% python3 -q
>>> import numpy as np
>>> import numpy.linalg as la
>>> np.set_printoptions(precision=1, suppress=True, linewidth=160, sign=" ")
>>> rd = lambda a: np.round(a, 1) + 0
>>> A, _ = la.qr(np.array([[1.6, -0.3, 1.0, 0.4, 0.9],
...     [0.9, -1.2, -0.4, 1.3, -0.6],
...     [2.4, 2.1, 1.8, 0.0, 1.8],
...     [1.1, 0.1, 0.0, -0.1, 0.6],
...     [0.6, -0.8, -0.7, -0.2, -0.7]]))
>>> print(rd(A))
[[-0.5 -0.3  0.7 -0.4 -0.1]
 [-0.3 -0.6 -0.1  0.7  0. ]
 [-0.7  0.6 -0.1  0.2  0.3]
 [-0.3 -0.1 -0.5 -0.2 -0.8]
 [-0.2 -0.4 -0.5 -0.5  0.5]]
>>> x0 = np.array([4, 1, 3, -1, 1])
>>> y = A @ x0
>>> print(rd(y))
[ 0.2 -2.6 -2.6 -3.4 -1.7]
>>> print(rd(la.solve(A, y + A[:, 2])))
[ 4.  1.  4. -1.  1.]
>>> print(rd(la.solve(A, 4 * y)))
[16.  4. 12. -4.  4.]
>>> q = A.astype(float).copy()
>>> for j in range(5):
...     q[:, j] -= q[:, :j] @ (q[:, :j].T @ q[:, j])
...     q[:, j] /= la.norm(q[:, j])
... 
>>> print(rd(q))
[[-0.5 -0.3  0.7 -0.4 -0.1]
 [-0.3 -0.6 -0.1  0.7  0. ]
 [-0.7  0.6 -0.1  0.2  0.3]
 [-0.3 -0.1 -0.5 -0.2 -0.8]
 [-0.2 -0.4 -0.5 -0.5  0.5]]
>>> print(rd(q.T @ q))
[[ 1.  0.  0.  0.  0.]
 [ 0.  1.  0.  0.  0.]
 [ 0.  0.  1.  0.  0.]
 [ 0.  0.  0.  1.  0.]
 [ 0.  0.  0.  0.  1.]]
>>> print(rd(q.T @ A))
[[ 1.  0.  0.  0.  0.]
 [ 0.  1.  0.  0.  0.]
 [ 0.  0.  1.  0.  0.]
 [ 0.  0.  0.  1.  0.]
 [ 0.  0.  0.  0.  1.]]
>>> u = np.array([-3, 1])
>>> print(rd(np.correlate(A[4], A[3], "full")))
[ 0.1  0.4  0.6  0.7  0.   0.3  0.   0.1 -0.2]
>>> print(rd(np.convolve(A[4], u)))
[ 0.6  1.   1.2  0.9 -2.1  0.5]
>>> x0 = np.array([4, -2, -6, 8, -2])
>>> print(rd(la.det(A)))
1.0
>>> print(rd(np.sort(np.abs(np.degrees(np.angle(la.eigvals(A)))))))
[   0.    90.1   90.1  158.5  158.5]
>>> print(rd(la.inv(A)))
[[-0.5 -0.3 -0.7 -0.3 -0.2]
 [-0.3 -0.6  0.6 -0.1 -0.4]
 [ 0.7 -0.1 -0.1 -0.5 -0.5]
 [-0.4  0.7  0.2 -0.2 -0.5]
 [-0.1  0.   0.3 -0.8  0.5]]
>>> print([p for p in range(1, 25) if np.allclose(la.matrix_power(A, p), np.eye(5))])
[]
>>> print(rd(np.abs(la.eigvals(A))))
[ 1.  1.  1.  1.  1.]
>>> print(rd(la.norm(x0)), rd(la.norm(A @ x0)))
11.1 11.1
>>> q, _ = la.qr(np.array([[0.5, -1.6, -1.4, 1.6, -0.5, -1.0],
...     [-0.7, 1.0, 1.2, 1.5, -0.8, -0.5],
...     [-1.0, -2.7, 0.0, 0.8, -1.2, 0.4],
...     [-0.5, 0.4, 0.2, -1.7, -1.5, 1.6],
...     [0.1, 0.1, 0.2, -1.4, -1.0, -0.8],
...     [0.6, -1.0, -0.2, -0.9, -0.9, 1.3]]))
>>> E = q[:, :4]
>>> print(rd(E))
[[-0.3  0.5  0.5  0.3]
 [ 0.5 -0.3 -0.3  0.5]
 [ 0.7  0.7 -0.1  0. ]
 [ 0.3 -0.1  0.4 -0.6]
 [-0.1  0.  -0.3 -0.4]
 [-0.4  0.3 -0.7 -0.2]]
>>> print(rd(E @ E.T))
[[ 0.7 -0.3  0.1 -0.2 -0.3 -0.1]
 [-0.3  0.7  0.1 -0.3 -0.1 -0.2]
 [ 0.1  0.1  1.   0.1  0.   0.1]
 [-0.2 -0.3  0.1  0.6  0.1 -0.3]
 [-0.3 -0.1  0.   0.1  0.2  0.3]
 [-0.1 -0.2  0.1 -0.3  0.3  0.7]]
>>> J = np.loadtxt("arr.csv", delimiter=",")
>>> print(rd(J))
[[-0.4  0.1  0.5 -0.2 -0.5  0.2  0.2 -0.1]
 [ 0.5 -0.4  0.  -0.1 -0.3  0.  -0.1 -0.2]
 [-0.1  0.4 -0.3  0.2 -0.2  0.5 -0.3  0.3]
 [ 0.   0.3 -0.3 -0.8  0.1 -0.2 -0.1  0. ]
 [-0.1  0.  -0.3  0.2 -0.5 -0.2  0.  -0.3]
 [ 0.1  0.4  0.3  0.  -0.1 -0.4  0.4  0.4]
 [-0.3  0.1  0.2  0.  -0.1 -0.2 -0.6 -0.3]
 [-0.1  0.2 -0.2  0.4  0.1 -0.5  0.1 -0.1]
 [ 0.  -0.3 -0.3  0.  -0.6 -0.2  0.   0.4]
 [-0.5 -0.2 -0.2  0.   0.  -0.2  0.3 -0.2]
 [-0.2 -0.2  0.4  0.1  0.1 -0.3 -0.4  0.3]
 [-0.4 -0.4 -0.1 -0.1  0.2  0.   0.   0.4]
 [ 0.1  0.2  0.   0.   0.  -0.4 -0.2  0.2]]
>>> J @ J
Traceback (most recent call last):
  File "<python-input-32>", line 1, in <module>
    J @ J
    ~~^~~
ValueError: matmul: Input operand 1 has a mismatch in its core dimension 0, with gufunc signature (n?,k),(k,m?)->(n?,m?) (size 13 is different from 8)
>>> G = J.T @ J
>>> print(rd(la.svd(J, compute_uv=False) ** 2))
[ 1.  1.  1.  1.  1.  1.  1.  1.]
>>> T = np.stack([J, 5 * J, J[::-1]])
>>> print(T.shape)
(3, 13, 8)
>>> print(rd(la.norm(T, axis=(1, 2))))
[  2.8  14.1   2.8]
>>> print(la.matrix_rank(T))
[ 8  8  8]
>>> print(rd(J.T @ J))
[[ 1.  0.  0.  0.  0.  0.  0.  0.]
 [ 0.  1.  0.  0.  0.  0.  0.  0.]
 [ 0.  0.  1.  0.  0.  0.  0.  0.]
 [ 0.  0.  0.  1.  0.  0.  0.  0.]
 [ 0.  0.  0.  0.  1.  0.  0.  0.]
 [ 0.  0.  0.  0.  0.  1.  0.  0.]
 [ 0.  0.  0.  0.  0.  0.  1.  0.]
 [ 0.  0.  0.  0.  0.  0.  0.  1.]]
>>> print(rd(J[:, 3] @ J[:, 1]))
0.0
>>> print(rd(la.svd(J, compute_uv=False)))
[ 1.  1.  1.  1.  1.  1.  1.  1.]
>>> hat = J @ la.solve(J.T @ J, J.T)
>>> print(np.trace(hat))
8.0
>>> print(la.matrix_rank(np.eye(13) - hat))
5
>>> print(rd(hat @ J[:, 1]))
[ 0.1 -0.4  0.4  0.3  0.   0.4  0.1  0.2 -0.3 -0.2 -0.2 -0.4  0.2]
>>> print(rd(la.eigvalsh(hat)))
[ 0.  0.  0.  0.  0.  1.  1.  1.  1.  1.  1.  1.  1.]
>>> mat = np.load("run13.npy")
>>> print(mat)
[[ 0  0  0  0  0  0  0  0  0]
 [ 0  0  0  0  0  0  0  0  0]
 [ 0  0  0  0  0  0  0  0  0]
 [-2  2  0  6 -6 -2  0  6 -6]
 [-1  1  0  3 -3 -1  0  3 -3]
 [ 0  0  0  0  0  0  0  0  0]
 [-2  2  0  6 -6 -2  0  6 -6]
 [ 2 -2  0 -6  6  2  0 -6  6]
 [ 0  0  0  0  0  0  0  0  0]
 [-2  2  0  6 -6 -2  0  6 -6]
 [ 0  0  0  0  0  0  0  0  0]
 [ 2 -2  0 -6  6  2  0 -6  6]]
>>> # column 5 repeats column 0
>>> rk = la.matrix_rank(mat)
>>> print(rk)
1
>>> ns = la.svd(mat)[2][rk:].T
>>> print(ns.shape)
(9, 8)
>>> print([int(la.matrix_rank(mat[:i])) for i in range(1, len(mat) + 1)])
[0, 0, 0, 1, 1, 1, 1, 1, 1, 1, 1, 1]
>>> print([int(la.matrix_rank(np.delete(mat, i, axis=0))) for i in range(12)])
[1, 1, 1, 1, 1, 1, 1, 1, 1, 1, 1, 1]
>>> print(np.allclose(mat @ ns, 0))
True
>>> print([int(la.matrix_rank(mat[:, :j + 1])) for j in range(9)])
[1, 1, 1, 1, 1, 1, 1, 1, 1]
>>> print(rd(ns @ ns.T))
[[ 1.   0.   0.   0.1 -0.1  0.   0.   0.1 -0.1]
 [ 0.   1.   0.  -0.1  0.1  0.   0.  -0.1  0.1]
 [ 0.   0.   1.   0.   0.   0.   0.   0.   0. ]
 [ 0.1 -0.1  0.   0.8  0.2  0.1  0.  -0.2  0.2]
 [-0.1  0.1  0.   0.2  0.8 -0.1  0.   0.2 -0.2]
 [ 0.   0.   0.   0.1 -0.1  1.   0.   0.1 -0.1]
 [ 0.   0.   0.   0.   0.   0.   1.   0.   0. ]
 [ 0.1 -0.1  0.  -0.2  0.2  0.1  0.   0.8  0.2]
 [-0.1  0.1  0.   0.2 -0.2 -0.1  0.   0.2  0.8]]
>>> U, sig, Vh = la.svd(mat)
>>> print(rd(sig))
[ 28.6   0.    0.    0.    0.    0.    0.    0.    0. ]
>>> print(np.argmax(sig[:-1] / (sig[1:] + 1e-6)) + 1)
1
>>> other = U[:, :1] @ np.diag(sig[:1]) @ Vh[:1]
>>> print(rd(la.norm(mat - other, 2)), rd(sig[1]))
0.0 0.0
>>> print(rd(other))
[[ 0.  0.  0.  0.  0.  0.  0.  0.  0.]
 [ 0.  0.  0.  0.  0.  0.  0.  0.  0.]
 [ 0.  0.  0.  0.  0.  0.  0.  0.  0.]
 [-2.  2.  0.  6. -6. -2.  0.  6. -6.]
 [-1.  1.  0.  3. -3. -1.  0.  3. -3.]
 [ 0.  0.  0.  0.  0.  0.  0.  0.  0.]
 [-2.  2.  0.  6. -6. -2.  0.  6. -6.]
 [ 2. -2.  0. -6.  6.  2.  0. -6.  6.]
 [ 0.  0.  0.  0.  0.  0.  0.  0.  0.]
 [-2.  2.  0.  6. -6. -2.  0.  6. -6.]
 [ 0.  0.  0.  0.  0.  0.  0.  0.  0.]
 [ 2. -2.  0. -6.  6.  2.  0. -6.  6.]]
>>> print(rd(np.abs(mat - other).max()))
0.0
>>> print(la.matrix_rank(mat, rtol=0.05))
1
>>> print(rd(la.norm(mat - other) / la.norm(mat)))
0.0
>>> print(np.unique(mat.round(6), axis=0).shape)
(4, 9)
>>> print(np.allclose(mat[:-1].T @ la.lstsq(mat[:-1].T, mat[-1])[0], mat[-1]))
True
>>> print(la.lstsq(mat[:-1].T, mat[-1])[2])
1
>>> U, sig, Vh = la.svd(mat)
>>> V = Vh[:(sig > 1e-8).sum()]
>>> rng = np.random.default_rng(7)
>>> x0 = mat[11] + 2 * mat[8] + rng.integers(2) * np.eye(9)[7]
>>> print(x0)
[ 2. -2.  0. -6.  6.  2.  0. -5.  6.]
>>> print(rd(la.norm(x0 - V.T @ V @ x0)))
0.9
>>> print(np.allclose(V.T @ V @ x0, x0))
False
>>> print(la.matrix_rank(np.vstack([mat, x0])))
2
